% ipython --no-banner

In [1]: import numpy as np

In [2]: np.set_printoptions(precision=3, suppress=True, linewidth=120)

In [3]: def tidy(a):
   ...:     return np.round(a, 3) + 0
   ...: 

In [4]: B = np.array([[3, 0, 1, 2],
   ...:     [0, 5, 2, 5],
   ...:     [-5, -3, 1, 0],
   ...:     [-1, 1, -1, 0],
   ...:     [-1, -3, -3, -3],
   ...:     [5, 0, -1, 3],
   ...:     [-5, 2, 3, 4]])

In [5]: data = B.T @ B

In [6]: data
Out[6]: 
array([[ 86,   7, -18,   4],
       [  7,  48,  21,  42],
       [-18,  21,  26,  30],
       [  4,  42,  30,  63]])

In [7]: # equal to its transpose

In [8]: ev, evecs = np.linalg.eigh(data)

In [9]: x0 = np.array([0, 4, 1, 0])

In [10]: tidy(evecs * np.sqrt(ev) @ evecs.T)
Out[10]: 
array([[ 9.128,  0.533, -1.502,  0.375],
       [ 0.533,  6.079,  1.467,  2.935],
       [-1.502,  1.467,  3.979,  2.4  ],
       [ 0.375,  2.935,  2.4  ,  6.963]])

In [11]: np.abs(data).sum(axis=1).max(), tidy(np.abs(ev).max())
Out[11]: (np.int64(139), np.float64(113.409))

In [12]: tidy(x0 @ data @ x0 / (x0 @ x0)), tidy(ev[0]), tidy(ev[-1])
Out[12]: (np.float64(56.588), np.float64(5.364), np.float64(113.409))

In [13]: tidy(np.linalg.eigvalsh(data[1:, 1:]))
Out[13]: array([  8.707,  14.884, 113.409])

In [14]: tidy(evecs * np.abs(ev) @ evecs.T)
Out[14]: 
array([[ 86.,   7., -18.,   4.],
       [  7.,  48.,  21.,  42.],
       [-18.,  21.,  26.,  30.],
       [  4.,  42.,  30.,  63.]])

In [15]: B = np.array([[1, 3, 3], [2, -2, -3]])

In [16]: W2 = np.kron(B, data)

In [17]: W2
Out[17]: 
array([[  86,    7,  -18,    4,  258,   21,  -54,   12,  258,   21,  -54,   12],
       [   7,   48,   21,   42,   21,  144,   63,  126,   21,  144,   63,  126],
       [ -18,   21,   26,   30,  -54,   63,   78,   90,  -54,   63,   78,   90],
       [   4,   42,   30,   63,   12,  126,   90,  189,   12,  126,   90,  189],
       [ 172,   14,  -36,    8, -172,  -14,   36,   -8, -258,  -21,   54,  -12],
       [  14,   96,   42,   84,  -14,  -96,  -42,  -84,  -21, -144,  -63, -126],
       [ -36,   42,   52,   60,   36,  -42,  -52,  -60,   54,  -63,  -78,  -90],
       [   8,   84,   60,  126,   -8,  -84,  -60, -126,  -12, -126,  -90, -189]])

In [18]: np.linalg.matrix_rank(W2)
Out[18]: np.int64(8)

In [19]: rng = np.random.default_rng(712853)

In [20]: idx = rng.permutation(4)

In [21]: idx
Out[21]: array([1, 0, 2, 3])

In [22]: B = data[idx][:, idx]

In [23]: np.allclose(B, data)
Out[23]: False

In [24]: np.diag(B)
Out[24]: array([48, 86, 26, 63])

In [25]: tidy(np.linalg.det(B)), tidy(np.linalg.det(data[idx]))
Out[25]: (np.float64(736272.0), np.float64(-736272.0))

In [26]: B
Out[26]: 
array([[ 48,   7,  21,  42],
       [  7,  86, -18,   4],
       [ 21, -18,  26,  30],
       [ 42,   4,  30,  63]])

In [27]: idx = rng.permutation(4)

In [28]: B = data[:, idx] * rng.choice([-1, 1], 4)

In [29]: B
Out[29]: 
array([[-86,   7,  -4,  18],
       [ -7,  48, -42, -21],
       [ 18,  21, -30, -26],
       [ -4,  42, -63, -30]])

In [30]: U, _, Vt = np.linalg.svd(data.T @ B)

In [31]: tidy(np.linalg.lstsq(data, B)[0])
Out[31]: 
array([[-1.,  0.,  0.,  0.],
       [ 0.,  1.,  0.,  0.],
       [ 0.,  0.,  0., -1.],
       [ 0.,  0., -1.,  0.]])

In [32]: idx
Out[32]: array([0, 1, 3, 2])

In [33]: A = np.loadtxt("block17.csv", delimiter=",")

In [34]: A
Out[34]: 
array([[ 0.1, -0.8,  1. ],
       [-1.1,  0.6,  0.4],
       [ 0.7, -1.4,  0.7],
       [-1.1, -0.8,  0.1],
       [ 0.1, -0.3, -0.8],
       [ 0.7, -0.7, -0.6],
       [ 1.8,  1.2, -0.9],
       [ 1.4,  0.5,  0.4],
       [-1.9, -0.7,  0.6],
       [ 1.6,  1.3, -0.1],
       [-0.2,  1.8, -0.2],
       [-1.2, -0.4,  1. ],
       [-0.7,  1.3, -0.3],
       [ 0. ,  1.5,  0.5],
       [ 0.4,  0.5,  0.5],
       [ 0.6,  0.2, -0.3],
       [-0.8, -0.1, -0.8],
       [ 0.3, -0.6, -1.1],
       [-1.1,  0.4,  0.9],
       [ 0.7, -0.7,  0.6],
       [-0.2, -0.2,  0.2],
       [-0.1,  0.5,  2.5],
       [-0.5, -0.4, -1.3],
       [ 0.7, -1.7,  1. ],
       [ 0.2, -0.4, -1.1],
       [ 0.1,  0.4,  1.2],
       [-1.4,  0.1,  1. ],
       [-0.8, -2.3,  0.3],
       [-1. ,  0.1, -0.6],
       [-0.2, -0.1, -1. ],
       [ 0.4, -1.7,  0.8],
       [ 1.3,  0.7,  1.2],
       [ 1.6,  0.4,  0. ],
       [ 1. , -1.1,  1.1],
       [-0.1, -0.2, -0.6],
       [ 1.4,  0.4, -0.8],
       [11. ,  3.5,  3.5]])

In [35]: u, r1 = A[27], A[13]

In [36]: u @ u
Out[36]: np.float64(6.02)

In [37]: p = (u @ r1) / (u @ u) * u

In [38]: tidy(p)
Out[38]: array([ 0.439,  1.261, -0.164])

In [39]: Xs = A - A.mean(axis=0)

In [40]: U, s, Vt = np.linalg.svd(Xs, full_matrices=False)

In [41]: np.linalg.matrix_rank(Xs)
Out[41]: np.int64(3)

In [42]: tidy(Xs.mean(axis=0))
Out[42]: array([0., 0., 0.])

In [43]: tidy(s ** 2 / (s ** 2).sum())
Out[43]: array([0.753, 0.136, 0.111])

In [44]: tidy(s)
Out[44]: array([13.089,  5.572,  5.017])

In [45]: np.abs(Vt[0]).argmax()
Out[45]: np.int64(0)

In [46]: tidy(Vt[0] * np.sign(Vt[0, np.abs(Vt[0]).argmax()]))
Out[46]: array([0.915, 0.32 , 0.247])

In [47]: np.abs(U[:, 0]).argmax()
Out[47]: np.int64(36)

In [48]: tidy(np.abs(Vt[-1]))
Out[48]: array([0.401, 0.653, 0.642])

In [49]: tidy((s ** 2).sum() ** 2 / (s ** 4).sum())
Out[49]: np.float64(1.673)

In [50]: np.searchsorted(np.cumsum(s ** 2) / (s ** 2).sum(), 0.9) + 1
Out[50]: np.int64(3)

In [51]: (np.sign(U[:, 0]) == np.sign(U[0, 0])).astype(int)
Out[51]: array([1, 1, 1, 1, 1, 1, 0, 0, 1, 0, 1, 1, 1, 0, 0, 0, 1, 1, 1, 0, 1, 0, 1, 1, 1, 0, 1, 1, 1, 1, 1, 0, 0, 0, 1, 0, 0])

In [52]: B = data / np.linalg.norm(data, axis=1, keepdims=True)

In [53]: cov = B @ B.T

In [54]: (cov - 2 * np.eye(4)).round(6).argmax(axis=1)
Out[54]: array([1, 3, 3, 1])

In [55]: np.argwhere(np.triu(np.abs(cov) > 0.95, 1))
Out[55]: array([[1, 3]])

In [56]: (np.abs(cov) > 0.9).astype(int)
Out[56]: 
array([[1, 0, 0, 0],
       [0, 1, 0, 1],
       [0, 0, 1, 0],
       [0, 1, 0, 1]])

In [57]: tidy(cov)
Out[57]: 
array([[ 1.   ,  0.122, -0.41 ,  0.049],
       [ 0.122,  1.   ,  0.823,  0.966],
       [-0.41 ,  0.823,  1.   ,  0.882],
       [ 0.049,  0.966,  0.882,  1.   ]])

In [58]: tidy(np.linalg.norm(B, axis=1))
Out[58]: array([1., 1., 1., 1.])

In [59]: K = np.load("case12.npy")

In [60]: K
Out[60]: 
array([[  1,   2,  -2,  -3,  -2,  -3,  -1,   2],
       [  0,  -1,   0,  -1,  -2,  -4,  -2,  -1],
       [  0,  -2,  -3,  -3,  -2,  -7,  -3,  -3],
       [  3,  -5,  -4,   0,  -3,  -4,  -5,   0],
       [  2,  -3,  -2,  -1,  -5,  -4,  -6,  -1],
       [ -1,  -4,  -5,  -4,  -3,  -4,  -9,   1],
       [ -4,  -7,  -5,  -3,  -1,  -3, -11,   1],
       [ -2,  -8,  -8,  -2,  -4,  -1,  -8,  -2],
       [ -4,  -6,  -5,  -5,  -6,  -1,  -5,   0],
       [ -6,  -6,  -3,  -6,  -5,  -3,  -2,  -3],
       [ -4,  -6,  -4,  -3,  -3,   0,  -3,  -1],
       [ -2,  -5,  -4,   0,  -4,  -1,  -6,   2],
       [ -5,  -7,  -5,  -3,  -3,  -4,  -8,   2],
       [ -3,  -8,  -4,  -5,   0,  -1,  -8,   4],
       [ -4,  -7,  -3,  -7,   2,  -1,  -7,   5],
       [ -2,  -9,  -6,  -6,   5,  -4,  -6,   4],
       [ -2,  -7,  -5,  -5,   2,  -5,  -8,   7],
       [  0,  -9,  -7,  -8,   3,  -8,  -9,   5],
       [  1,  -7,  -8, -11,   5, -10, -12,   4],
       [  3,  -7, -11, -14,   4,  -9,  -9,   1],
       [  5,  -8, -14, -14,   3,  -8, -12,   0],
       [  3,  -5, -14, -11,   3,  -5, -15,  -1],
       [  6,  -4, -12, -13,   6,  -8, -12,  -4],
       [  3,  -4, -10, -10,   9,  -8, -15,  -3],
       [  0,  -3, -13, -10,  11,  -6, -15,  -4],
       [ -1,  -5, -12,  -7,  10,  -5, -14,  -4],
       [  1,  -4, -10,  -7,  13,  -4, -14,  -5]])

In [61]: idx = rng.permutation(8)

In [62]: B = K[:, idx] * rng.choice([-1, 1], 8)

In [63]: B
Out[63]: 
array([[  2,  -2,  -3,  -1,  -2,  -2,  -1,   3],
       [ -1,   1,  -4,   0,  -2,   0,  -2,   1],
       [ -3,   2,  -7,   0,  -2,  -3,  -3,   3],
       [  0,   5,  -4,  -3,  -3,  -4,  -5,   0],
       [ -1,   3,  -4,  -2,  -5,  -2,  -6,   1],
       [  1,   4,  -4,   1,  -3,  -5,  -9,   4],
       [  1,   7,  -3,   4,  -1,  -5, -11,   3],
       [ -2,   8,  -1,   2,  -4,  -8,  -8,   2],
       [  0,   6,  -1,   4,  -6,  -5,  -5,   5],
       [ -3,   6,  -3,   6,  -5,  -3,  -2,   6],
       [ -1,   6,   0,   4,  -3,  -4,  -3,   3],
       [  2,   5,  -1,   2,  -4,  -4,  -6,   0],
       [  2,   7,  -4,   5,  -3,  -5,  -8,   3],
       [  4,   8,  -1,   3,   0,  -4,  -8,   5],
       [  5,   7,  -1,   4,   2,  -3,  -7,   7],
       [  4,   9,  -4,   2,   5,  -6,  -6,   6],
       [  7,   7,  -5,   2,   2,  -5,  -8,   5],
       [  5,   9,  -8,   0,   3,  -7,  -9,   8],
       [  4,   7, -10,  -1,   5,  -8, -12,  11],
       [  1,   7,  -9,  -3,   4, -11,  -9,  14],
       [  0,   8,  -8,  -5,   3, -14, -12,  14],
       [ -1,   5,  -5,  -3,   3, -14, -15,  11],
       [ -4,   4,  -8,  -6,   6, -12, -12,  13],
       [ -3,   4,  -8,  -3,   9, -10, -15,  10],
       [ -4,   3,  -6,   0,  11, -13, -15,  10],
       [ -4,   5,  -5,   1,  10, -12, -14,   7],
       [ -5,   4,  -4,  -1,  13, -10, -14,   7]])

In [64]: U, _, Vt = np.linalg.svd(K.T @ B)

In [65]: tidy(U @ Vt)
Out[65]: 
array([[ 0.,  0.,  0., -1.,  0.,  0.,  0.,  0.],
       [ 0., -1.,  0.,  0.,  0.,  0.,  0.,  0.],
       [ 0.,  0.,  0.,  0.,  0.,  1.,  0.,  0.],
       [ 0.,  0.,  0.,  0.,  0.,  0.,  0., -1.],
       [ 0.,  0.,  0.,  0.,  1.,  0.,  0.,  0.],
       [ 0.,  0.,  1.,  0.,  0.,  0.,  0.,  0.],
       [ 0.,  0.,  0.,  0.,  0.,  0.,  1.,  0.],
       [ 1.,  0.,  0.,  0.,  0.,  0.,  0.,  0.]])

In [66]: B = np.c_[K[:, :1] @ np.array([[2]]), np.array([2, 4, 4, 5, 2, 2, 0, 5, 1, 1, 5, 0, 5, 3, 3, 3, 0, 1, 0, 2, 0, 4, 4, 1, 3, 1, 4])]

In [67]: B
Out[67]: 
array([[  2,   2],
       [  0,   4],
       [  0,   4],
       [  6,   5],
       [  4,   2],
       [ -2,   2],
       [ -8,   0],
       [ -4,   5],
       [ -8,   1],
       [-12,   1],
       [ -8,   5],
       [ -4,   0],
       [-10,   5],
       [ -6,   3],
       [ -8,   3],
       [ -4,   3],
       [ -4,   0],
       [  0,   1],
       [  2,   0],
       [  6,   2],
       [ 10,   0],
       [  6,   4],
       [ 12,   4],
       [  6,   1],
       [  0,   3],
       [ -2,   1],
       [  2,   4]])

In [68]: np.linalg.matrix_rank(np.c_[K, B])
Out[68]: np.int64(9)

In [69]: tidy(np.linalg.norm(B - K @ np.linalg.lstsq(K, B)[0], axis=0))
Out[69]: array([0.   , 9.543])

In [70]: tidy(np.linalg.norm(np.linalg.qr(K)[0].T @ B, axis=0) ** 2 / ((B ** 2).sum(axis=0) + 1e-12))
Out[70]: array([1.   , 0.616])

In [71]: np.linalg.matrix_rank(B)
Out[71]: np.int64(2)

In [72]: Xs = (K - K.mean(axis=0)) / K.std(axis=0)

In [73]: np.argwhere(np.abs(Xs) > 2)
Out[73]: 
array([[ 0,  1],
       [16,  7],
       [18,  5],
       [22,  0],
       [26,  4]])

In [74]: c = np.linalg.lstsq(np.delete(Xs, 6, axis=1), Xs[:, 6])[0]

In [75]: np.abs(c).argmax()
Out[75]: np.int64(2)

In [76]: tidy(1 - np.var(Xs[:, 6] - np.delete(Xs, 6, axis=1) @ c))
Out[76]: np.float64(0.82)

In [77]: x0 = np.array([5, 6, 5, 2, 9, 8, 6, 6])

In [78]: a = np.maximum(K @ x0, 0)

In [79]: np.tanh(K @ x0)
Out[79]: 
array([-1., -1., -1., -1., -1., -1., -1., -1., -1., -1., -1., -1., -1., -1., -1., -1., -1., -1., -1., -1., -1., -1.,
       -1., -1., -1., -1., -1.])

In [80]: np.maximum(K @ x0, 0) - np.maximum(-K @ x0, 0)
Out[80]: 
array([ -35,  -76, -143, -124, -139, -169, -186, -206, -183, -192, -133, -128, -193, -125,  -93, -105, -115, -166,
       -182, -194, -230, -216, -186, -170, -166, -167, -112])

In [81]: W2 = A[[33, 31]].astype(float)

In [82]: for _ in range(3):
    ...:     idx = np.linalg.norm(A[:, None] - W2, axis=-1).argmin(axis=1)
    ...:     W2 = np.array([A[idx == j].mean(axis=0) for j in range(2)])
    ...: 

In [83]: idx
Out[83]: array([0, 0, 0, 0, 0, 0, 1, 1, 0, 1, 1, 0, 0, 1, 1, 0, 0, 0, 0, 0, 0, 1, 0, 0, 0, 0, 0, 0, 0, 0, 0, 1, 1, 0, 0, 1, 1])

In [84]: np.bincount(idx)
Out[84]: array([26, 11])

In [85]: tidy(W2)
Out[85]: 
array([[-0.25 , -0.442,  0.092],
       [ 1.836,  1.118,  0.6  ]])

In [86]: W2 = np.array([[-1, 4, -6, 2], [0, 1, 1, 0], [-3, -4, -6, -8], [-1, -2, 2, 5]])

In [87]: E = (rng.random((19, 4)) < 0.25) @ W2

In [88]: E
Out[88]: 
array([[ -1,   4,  -6,   2],
       [  0,   0,   0,   0],
       [ -1,  -2,   2,   5],
       [ -1,   4,  -6,   2],
       [  0,   1,   1,   0],
       [ -3,  -4,  -6,  -8],
       [ -2,   2,  -4,   7],
       [ -4,  -6,  -4,  -3],
       [ -1,  -1,   3,   5],
       [ -3,  -4,  -6,  -8],
       [  0,   0,   0,   0],
       [ -4,   1, -11,  -6],
       [  0,   0,   0,   0],
       [ -4,  -6,  -4,  -3],
       [  0,   0,   0,   0],
       [ -1,   5,  -5,   2],
       [ -3,  -4,  -6,  -8],
       [  0,   0,   0,   0],
       [  0,   1,   1,   0]])

In [89]: idx = E[:, 2] > np.median(E[:, 2])

In [90]: u = E[idx].mean(axis=0) - E[~idx].mean(axis=0)

In [91]: tidy((((E - E.mean(axis=0)) @ u > 0) == idx).mean())
Out[91]: np.float64(0.947)

In [92]: idx.astype(int)
Out[92]: array([0, 1, 1, 0, 1, 0, 0, 0, 1, 0, 1, 0, 1, 0, 1, 0, 0, 1, 1])

In [93]: ((E - E.mean(axis=0)) @ u > 0).astype(int)
Out[93]: array([0, 1, 1, 0, 1, 0, 1, 0, 1, 0, 1, 0, 1, 0, 1, 0, 0, 1, 1])

In [94]: np.argsort(-np.abs(u).round(6), kind="stable")
Out[94]: array([2, 3, 0, 1])

In [95]: W2 = E[[0, 4]].astype(float)

In [96]: for _ in range(3):
    ...:     idx = np.linalg.norm(E[:, None] - W2, axis=-1).argmin(axis=1)
    ...:     W2 = np.array([E[idx == j].mean(axis=0) for j in range(2)])
    ...: 

In [97]: idx
Out[97]: array([0, 1, 1, 0, 1, 1, 0, 1, 1, 1, 1, 0, 1, 1, 1, 0, 1, 1, 1])

In [98]: tidy(W2[1] - W2[0])
Out[98]: array([ 0.443, -4.986,  5.043, -2.829])

In [99]: np.abs(W2[1] - W2[0]).argmax()
Out[99]: np.int64(2)

In [100]: tidy(W2)
Out[100]: 
array([[-1.8  ,  3.2  , -6.4  ,  1.4  ],
       [-1.357, -1.786, -1.357, -1.429]])

In [101]: np.bincount(idx)
Out[101]: array([ 5, 14])

In [102]: dist = np.linalg.norm(E[:, None] - E[None], axis=-1)

In [103]: tidy(dist[:5, :5])
Out[103]: 
array([[ 0.   ,  7.55 , 10.44 ,  0.   ,  7.937],
       [ 7.55 ,  0.   ,  5.831,  7.55 ,  1.414],
       [10.44 ,  5.831,  0.   , 10.44 ,  6.   ],
       [ 0.   ,  7.55 , 10.44 ,  0.   ,  7.937],
       [ 7.937,  1.414,  6.   ,  7.937,  0.   ]])

In [104]: np.unravel_index(dist.round(6).argmax(), dist.shape)
Out[104]: (np.int64(8), np.int64(11))

In [105]: (dist + 1e9 * np.eye(19)).round(6).argmin(axis=1)
Out[105]: array([ 3, 10,  8,  0, 18,  9,  0, 13,  2,  5,  1,  5,  1,  7,  1,  0,  5,  1,  4])
